>>> import numpy as np
>>> import numpy.linalg as la
>>> np.set_printoptions(suppress=True, linewidth=120)
>>> rnd = lambda a: np.round(a, 1) + 0
>>> m1 = np.array([[3, 4, 5], [6, 7, 8], [9, 10, 11], [12, 13, 14]])
>>> m1
array([[ 3,  4,  5],
       [ 6,  7,  8],
       [ 9, 10, 11],
       [12, 13, 14]])
>>> np.allclose(m1[:-1].T @ la.lstsq(m1[:-1].T, m1[-1])[0], m1[-1])
True
>>> rnd(m1 @ la.pinv(m1) @ m1)
array([[ 3.,  4.,  5.],
       [ 6.,  7.,  8.],
       [ 9., 10., 11.],
       [12., 13., 14.]])
>>> la.lstsq(m1[:-1].T, m1[-1])[2]
np.int32(2)
>>> try:
...     la.inv(m1)
... except la.LinAlgError as e:
...     print(e)
... 
Last 2 dimensions of the array must be square
>>> rng = np.random.default_rng(18)
>>> other = m1 + rng.integers(-2, 3, (4, 2)) @ rng.integers(-2, 3, (2, 3))
>>> other
array([[ 7,  8,  6],
       [ 4,  5,  8],
       [13, 14, 12],
       [10, 11, 11]])
>>> la.matrix_rank(other - m1, tol=1e-8)
np.int64(2)
>>> rnd(la.svd(other - m1, compute_uv=False))
array([9.2, 2.4, 0. ])
>>> F = np.eye(4, dtype=int)[rng.permutation(4)] * np.array([-2, 1, 3, 1])
>>> F
array([[ 0,  0,  3,  0],
       [-2,  0,  0,  0],
       [ 0,  1,  0,  0],
       [ 0,  0,  0,  1]])
>>> rnd(la.svd(F, compute_uv=False))
array([3., 2., 1., 1.])
>>> F - F[0]
array([[ 0,  0,  0,  0],
       [-2,  0, -3,  0],
       [ 0,  1, -3,  0],
       [ 0,  0, -3,  1]])
>>> rnd(F.mean(axis=0))
array([-0.5,  0.2,  0.8,  0.2])
>>> F[:, 4]
Traceback (most recent call last):
  File "<python-input-20>", line 1, in <module>
    F[:, 4]
    ~^^^^^^
IndexError: index 4 is out of bounds for axis 1 with size 4
>>> np.count_nonzero(F)
np.int64(4)
>>> F.shape
(4, 4)
>>> np.diff(F, axis=0)
array([[-2,  0, -3,  0],
       [ 2,  1,  0,  0],
       [ 0, -1,  0,  1]])
>>> np.allclose(F @ F.T, F.T @ F)
False
>>> F @ F
array([[ 0,  3,  0,  0],
       [ 0,  0, -6,  0],
       [-2,  0,  0,  0],
       [ 0,  0,  0,  1]])
>>> rnd(np.abs(la.eigvals(F)).max())
np.float64(1.8)
>>> np.allclose(F, F.T)
False
>>> la.determinant(F)
Traceback (most recent call last):
  File "<python-input-28>", line 1, in <module>
    la.determinant(F)
    ^^^^^^^^^^^^^^
AttributeError: module 'numpy.linalg' has no attribute 'determinant'
>>> (F + F.T) / 2
array([[ 0. , -1. ,  1.5,  0. ],
       [-1. ,  0. ,  0.5,  0. ],
       [ 1.5,  0.5,  0. ,  0. ],
       [ 0. ,  0. ,  0. ,  1. ]])
>>> F @ F.T
array([[9, 0, 0, 0],
       [0, 4, 0, 0],
       [0, 0, 1, 0],
       [0, 0, 0, 1]])
>>> rnd(la.det(F[::-1]))
np.float64(-6.0)
>>> rnd(la.eigvals(F))
array([-1.8+0.j ,  0.9+1.6j,  0.9-1.6j,  1. +0.j ])
>>> rnd(la.eigvals(F).sum().real)
np.float64(1.0)
>>> np.einsum("ij,ji->", F, F)
np.int64(1)
>>> rnd(la.det(2 * F)), rnd(la.det(F))
(np.float64(-96.0), np.float64(-6.0))
>>> np.einsum("ii->", F)
np.int64(1)
>>> feats = np.array([[3, 0, 0], [0, -4, 0], [0, 0, -1]])
>>> [round(float(x), 1) for x in la.svd(m1, compute_uv=False)[:3]]
[31.8, 1.0, 0.0]
>>> rnd(la.norm(m1, 2) / la.norm(m1))
np.float64(1.0)
>>> np.argsort(-la.norm(m1, axis=0).round(6), kind="stable")[:3]
array([2, 1, 0])
>>> la.matrix_rank(m1, rtol=0.1)
np.int64(1)
>>> feats[:, 1] @ feats[:, 2]
np.int64(0)
>>> feats.T @ feats
array([[ 9,  0,  0],
       [ 0, 16,  0],
       [ 0,  0,  1]])
>>> rnd(la.norm(feats, axis=0))
array([3., 4., 1.])
>>> rnd(la.pinv(feats))
array([[ 0.3,  0. ,  0. ],
       [ 0. , -0.2,  0. ],
       [ 0. ,  0. , -1. ]])
>>> feats @ feats.T
array([[ 9,  0,  0],
       [ 0, 16,  0],
       [ 0,  0,  1]])
>>> evals, evecs = la.eigh(feats)
>>> (evals > 1e-8).sum(), (evals < -1e-8).sum()
(np.int64(1), np.int64(2))
>>> evecs.T @ feats @ evecs
array([[-4.,  0.,  0.],
       [ 0., -1.,  0.],
       [ 0.,  0.,  3.]])
>>> rnd(la.svd(feats, compute_uv=False))
array([4., 3., 1.])
>>> np.abs(evecs[:, -1])
array([1., 0., 0.])
>>> evecs.T @ evecs
array([[1., 0., 0.],
       [0., 1., 0.],
       [0., 0., 1.]])
>>> np.abs(evecs[:, -1]).round(6).argmax()
np.int64(0)
>>> data = np.load("data.npy")
>>> data
array([[1. , 0.2, 0. , 0. ],
       [0.2, 1. , 0.2, 0. ],
       [0. , 0.2, 1. , 0.2],
       [0. , 0. , 0.2, 1. ]])
>>> evals, evecs = la.eigh(data)
>>> rnd(evecs @ np.diag(evals) @ evecs.T)
array([[1. , 0.2, 0. , 0. ],
       [0.2, 1. , 0.2, 0. ],
       [0. , 0.2, 1. , 0.2],
       [0. , 0. , 0.2, 1. ]])
>>> rnd(la.eigvalsh(data @ data))
array([0.5, 0.8, 1.3, 1.8])
>>> rnd(la.svd(data, compute_uv=False))
array([1.3, 1.1, 0.9, 0.7])
>>> np.abs(evecs[:, -1]).round(6).argmax()
np.int64(1)
>>> np.unique(evals.round(6) + 0, return_counts=True)[1]
array([1, 1, 1, 1])
>>> other = data + rng.integers(-2, 3, (4, 3)) @ rng.integers(-2, 3, (3, 4))
>>> other
array([[-2. ,  4.2, -3. , -1. ],
       [ 4.2,  2. , -3.8,  1. ],
       [ 5. , -3.8,  2. ,  2.2],
       [ 5. , -5. ,  1.2,  4. ]])
>>> rnd(la.svd(other - data, compute_uv=False))
array([11.7,  6. ,  1.1,  0. ])
>>> la.matrix_rank(other - data, tol=1e-8)
np.int64(3)
